% ipython --no-banner

In [1]: import numpy as np

In [2]: from numpy import linalg as LA

In [3]: np.set_printoptions(precision=2, suppress=True, linewidth=100)

In [4]: m1 = np.array([[0, 1, 1, 1, 0],
   ...:     [1, 0, 0, 1, 0],
   ...:     [1, 0, 0, 1, 0],
   ...:     [1, 1, 1, 0, 0],
   ...:     [0, 0, 0, 0, 0]])

In [5]: f = np.array([-4, -1, 3])

In [6]: print(np.correlate(m1[4], m1[0], "full"))
[0 0 0 0 0 0 0 0 0]

In [7]: print(np.convolve(m1[4], f))
[0 0 0 0 0 0 0]

In [8]: print(np.array([np.convolve(row, f, "same") for row in m1]))
[[-4 -5 -2  2  3]
 [-1  3 -4 -1  3]
 [-1  3 -4 -1  3]
 [-5 -2  2  3  0]
 [ 0  0  0  0  0]]

In [9]: t3 = np.stack([m1, 5 * m1, m1[::-1]])

In [10]: print(LA.matrix_rank(t3))
[3 3 3]

In [11]: print(np.einsum("bij,cij->bc", t3, t3))
[[ 10  50   4]
 [ 50 250  20]
 [  4  20  10]]

In [12]: print((t3 @ m1.T).shape)
(3, 5, 5)

In [13]: print(t3.shape)
(3, 5, 5)

In [14]: print(LA.matrix_rank(t3.reshape(3, -1)))
2

In [15]: print(LA.norm(t3, axis=(1, 2)))
[ 3.16 15.81  3.16]

In [16]: print(LA.matrix_rank(m1, rtol=0.1))
3

In [17]: print(LA.cond(m1) > 100)
True

In [18]: print(np.round(LA.norm(m1, 2) / LA.norm(m1), 2))
0.81

In [19]: rank = LA.matrix_rank(m1)

In [20]: print(rank)
3

In [21]: ns = LA.svd(m1)[2][rank:].T

In [22]: print(ns.shape)
(5, 2)

In [23]: print([int(LA.matrix_rank(m1[:, :j + 1])) for j in range(5)])
[1, 2, 2, 3, 3]

In [24]: print(np.round(m1 @ ns, 2) + 0)
[[0. 0.]
 [0. 0.]
 [0. 0.]
 [0. 0.]
 [0. 0.]]

In [25]: print(np.round(ns @ ns.T, 2) + 0)
[[ 0.   0.   0.   0.   0. ]
 [ 0.   0.5 -0.5  0.   0. ]
 [ 0.  -0.5  0.5  0.   0. ]
 [ 0.   0.   0.   0.   0. ]
 [ 0.   0.   0.   0.   1. ]]

In [26]: print([int(LA.matrix_rank(m1[:i])) for i in range(1, len(m1) + 1)])
[1, 2, 2, 3, 3]

In [27]: print(LA.matrix_rank(m1.T @ m1), LA.matrix_rank(m1 @ m1.T))
3 3

In [28]: X = np.load("data.npy")

In [29]: print(X)
[[ 0.    0.    0.    0.  ]
 [ 0.    0.    0.    0.  ]
 [ 0.24 -0.84  0.   -0.12]
 [-0.44  1.54  0.    0.22]
 [ 0.28 -0.98  0.   -0.14]
 [-0.12  0.42  0.    0.06]]

In [30]: print(np.argsort(-LA.norm(X, axis=0).round(6), kind="stable")[:3])
[1 0 3]

In [31]: print(LA.cond(X) > 100)
True

In [32]: print(LA.matrix_rank(X, rtol=0.1))
1

In [33]: print(np.round(LA.norm(X, 2) / LA.norm(X), 2))
1.0

In [34]: print([round(float(x), 2) for x in LA.svd(X, compute_uv=False)[:3]])
[2.15, 0.0, 0.0]

In [35]: f = np.array([1, 3])

In [36]: print(np.convolve(X[4], f))
[ 0.28 -0.14 -2.94 -0.14 -0.42]

In [37]: print(np.cross(X[4, :3], X[1, :3]))
[-0.  0.  0.]

In [38]: print(np.polyval(f, X[4]))
[3.28 2.02 3.   2.86]

In [39]: print(np.array([np.convolve(row, f, "same") for row in X]))
[[ 0.    0.    0.    0.  ]
 [ 0.    0.    0.    0.  ]
 [ 0.24 -0.12 -2.52 -0.12]
 [-0.44  0.22  4.62  0.22]
 [ 0.28 -0.14 -2.94 -0.14]
 [-0.12  0.06  1.26  0.06]]

In [40]: print(np.allclose(X[:-1].T @ LA.lstsq(X[:-1].T, X[-1])[0], X[-1]))
True

In [41]: print(X @ LA.pinv(X) @ X)
[[ 0.    0.    0.    0.  ]
 [ 0.    0.    0.    0.  ]
 [ 0.24 -0.84  0.   -0.12]
 [-0.44  1.54  0.    0.22]
 [ 0.28 -0.98  0.   -0.14]
 [-0.12  0.42  0.    0.06]]

In [42]: E = np.array([[0.0, 0.0, 0.0, 0.0, 0.0, 2.0],
    ...:     [0.0, 0.0, 0.0, 0.0, 0.0, -1.0],
    ...:     [0.0, 0.0, 0.0, 0.0, 0.0, -2.0],
    ...:     [0.0, 0.0, 0.0, 0.0, 0.0, -2.0],
    ...:     [0.0, 0.0, 0.0, 0.0, 0.0, -1.0],
    ...:     [2.0, -1.0, -2.0, -2.0, -1.0, 0.0]])

In [43]: f = np.array([6, 3])

In [44]: print(np.array([np.convolve(row, f, "same") for row in E]))
[[  0.   0.   0.   0.   0.  12.]
 [  0.   0.   0.   0.   0.  -6.]
 [  0.   0.   0.   0.   0. -12.]
 [  0.   0.   0.   0.   0. -12.]
 [  0.   0.   0.   0.   0.  -6.]
 [ 12.   0. -15. -18. -12.  -3.]]

In [45]: print(np.cross(E[3, :3], E[1, :3]))
[0. 0. 0.]

In [46]: print(np.correlate(E[3], E[1], "full"))
[0. 0. 0. 0. 0. 2. 0. 0. 0. 0. 0.]

In [47]: print(np.allclose(E, E.T))
True

In [48]: print(np.round(np.sort(np.abs(LA.eigvals(E))), 2) + 0)
[0.   0.   0.   0.   3.74 3.74]

In [49]: print(E @ E)
[[ 4. -2. -4. -4. -2.  0.]
 [-2.  1.  2.  2.  1.  0.]
 [-4.  2.  4.  4.  2.  0.]
 [-4.  2.  4.  4.  2.  0.]
 [-2.  1.  2.  2.  1.  0.]
 [ 0.  0.  0.  0.  0. 14.]]

In [50]: C2 = E.T @ E

In [51]: print(np.diag(C2))
[ 4.  1.  4.  4.  1. 14.]

In [52]: print(np.trace(C2), (E ** 2).sum())
28.0 28.0

In [53]: print(LA.svd(E, compute_uv=False) ** 2)
[14. 14.  0.  0.  0.  0.]

In [54]: print((E @ E.T).shape)
(6, 6)

In [55]: out = np.array([[-1.4, 1.5, 1.2],
    ...:     [-0.2, -0.5, 0.5],
    ...:     [0.0, -0.4, -0.8],
    ...:     [0.2, -1.9, 2.0],
    ...:     [2.0, -0.3, 1.0]])

In [56]: basis = np.array([[-0.5, -0.2, -0.2, -0.3, -1.0, 0.3],
    ...:     [1.8, -1.2, -0.5, -0.6, 2.2, 0.3],
    ...:     [0.8, -0.4, 0.0, -0.2, -1.2, -0.2]])

In [57]: data = out @ basis

In [58]: print(data)
[[ 4.36 -2.   -0.47 -0.72  3.26 -0.21]
 [-0.4   0.44  0.29  0.26 -1.5  -0.31]
 [-1.36  0.8   0.2   0.4   0.08  0.04]
 [-1.92  1.44  0.91  0.68 -6.78 -0.91]
 [-0.74 -0.44 -0.25 -0.62 -3.86  0.31]]

In [59]: rank = LA.matrix_rank(data)

In [60]: print(rank)
3

In [61]: ns = LA.svd(data)[2][rank:].T

In [62]: print(np.allclose(data @ ns, 0))
True

In [63]: print(np.round(data @ ns, 2) + 0)
[[0. 0. 0.]
 [0. 0. 0.]
 [0. 0. 0.]
 [0. 0. 0.]
 [0. 0. 0.]]

In [64]: print([int(LA.matrix_rank(data[:, :j + 1])) for j in range(6)])
[1, 2, 3, 3, 3, 3]

In [65]: print(ns @ ns.T)
[[ 0.13  0.23 -0.06  0.01 -0.03  0.24]
 [ 0.23  0.59 -0.22 -0.31 -0.03  0.21]
 [-0.06 -0.22  0.83 -0.2   0.03  0.21]
 [ 0.01 -0.31 -0.2   0.74 -0.05  0.23]
 [-0.03 -0.03  0.03 -0.05  0.01 -0.07]
 [ 0.24  0.21  0.21  0.23 -0.07  0.7 ]]

In [66]: print(ns.shape)
(6, 3)

In [67]: print([int(LA.matrix_rank(data[:i])) for i in range(1, len(data) + 1)])
[1, 2, 3, 3, 3]

In [68]: print(round(np.trace(LA.pinv(data) @ data), 2))
3.0

In [69]: print(LA.lstsq(data[:-1].T, data[-1])[2])
3

In [70]: print(data @ LA.pinv(data) @ data)
[[ 4.36 -2.   -0.47 -0.72  3.26 -0.21]
 [-0.4   0.44  0.29  0.26 -1.5  -0.31]
 [-1.36  0.8   0.2   0.4   0.08  0.04]
 [-1.92  1.44  0.91  0.68 -6.78 -0.91]
 [-0.74 -0.44 -0.25 -0.62 -3.86  0.31]]

In [71]: print(LA.cond(data) > 100)
True

In [72]: print(LA.matrix_rank(data, rtol=0.1))
3

In [73]: out = data / np.sqrt((data ** 2).mean(axis=1, keepdims=True))

In [74]: print(out[3])
[-0.64  0.48  0.3   0.23 -2.26 -0.3 ]

In [75]: print(LA.matrix_rank(data - data.mean(axis=1, keepdims=True)))
3

In [76]: print(LA.matrix_rank(out) == LA.matrix_rank(data))
True

In [77]: U, sv, Vt = LA.svd(data)

In [78]: evecs = Vt[:(sv > 1e-8).sum()]

In [79]: rng = np.random.default_rng(87)

In [80]: x0 = data[0] + 5 * data[1] + rng.integers(2) * np.eye(6)[3]

In [81]: print(x0)
[ 2.36  0.2   0.98  1.58 -4.24 -1.76]

In [82]: print(np.round(LA.norm(x0 - evecs.T @ evecs @ x0), 2))
0.86

In [83]: M = np.loadtxt("mat.csv", delimiter=",")

In [84]: print(M)
[[11.  3.  0.  0.  6.]
 [ 3.  3.  0.  0.  2.]
 [ 0.  0.  2.  0.  0.]
 [ 0.  0.  0.  2.  0.]
 [ 6.  2.  0.  0.  6.]]

In [85]: out = np.array([[-2, -1], [0, -2]])

In [86]: basis = np.kron(out, M)

In [87]: print(basis)
[[-22.  -6.  -0.  -0. -12. -11.  -3.  -0.  -0.  -6.]
 [ -6.  -6.  -0.  -0.  -4.  -3.  -3.  -0.  -0.  -2.]
 [ -0.  -0.  -4.  -0.  -0.  -0.  -0.  -2.  -0.  -0.]
 [ -0.  -0.  -0.  -4.  -0.  -0.  -0.  -0.  -2.  -0.]
 [-12.  -4.  -0.  -0. -12.  -6.  -2.  -0.  -0.  -6.]
 [  0.   0.   0.   0.   0. -22.  -6.  -0.  -0. -12.]
 [  0.   0.   0.   0.   0.  -6.  -6.  -0.  -0.  -4.]
 [  0.   0.   0.   0.   0.  -0.  -0.  -4.  -0.  -0.]
 [  0.   0.   0.   0.   0.  -0.  -0.  -0.  -4.  -0.]
 [  0.   0.   0.   0.   0. -12.  -4.  -0.  -0. -12.]]

In [88]: print(round(LA.norm(basis, 2), 2), round(LA.norm(out, 2) * LA.norm(M, 2), 2))
40.98 40.98

In [89]: print(basis.shape)
(10, 10)

In [90]: print(LA.matrix_rank(basis))
10

In [91]: print(M @ M)
[[166.  54.   0.   0. 108.]
 [ 54.  22.   0.   0.  36.]
 [  0.   0.   4.   0.   0.]
 [  0.   0.   0.   4.   0.]
 [108.  36.   0.   0.  76.]]

In [92]: print(np.round(LA.det(M), 2))
256.0

In [93]: print((LA.matrix_power((M != 0) + (M.T != 0) + np.eye(5), 5) > 0).astype(int))
[[1 1 0 0 1]
 [1 1 0 0 1]
 [0 0 1 0 0]
 [0 0 0 1 0]
 [1 1 0 0 1]]

In [94]: print(np.sort(LA.eigvals(M).real))
[ 2.  2.  2.  2. 16.]

In [95]: Q, evecs = LA.qr(M[:, :3])[0], LA.qr(M[:, 3:])[0]

In [96]: sv = LA.svd(Q.T @ evecs, compute_uv=False)

In [97]: print(sv)
[0.96 0.  ]

In [98]: print(np.degrees(np.arccos(sv.clip(0, 1))))
[15.7 90. ]

In [99]: print(round(float(LA.norm(Q @ Q.T - evecs @ evecs.T, 2)), 2))
1.0

In [100]: f = np.array([4, 7, 7, -7, -2])

In [101]: out = M + np.outer(f, np.eye(5)[0])

In [102]: print(LA.matrix_rank(out - M))
1

In [103]: print(LA.matrix_rank(LA.inv(out) - LA.inv(M), tol=1e-8))
1
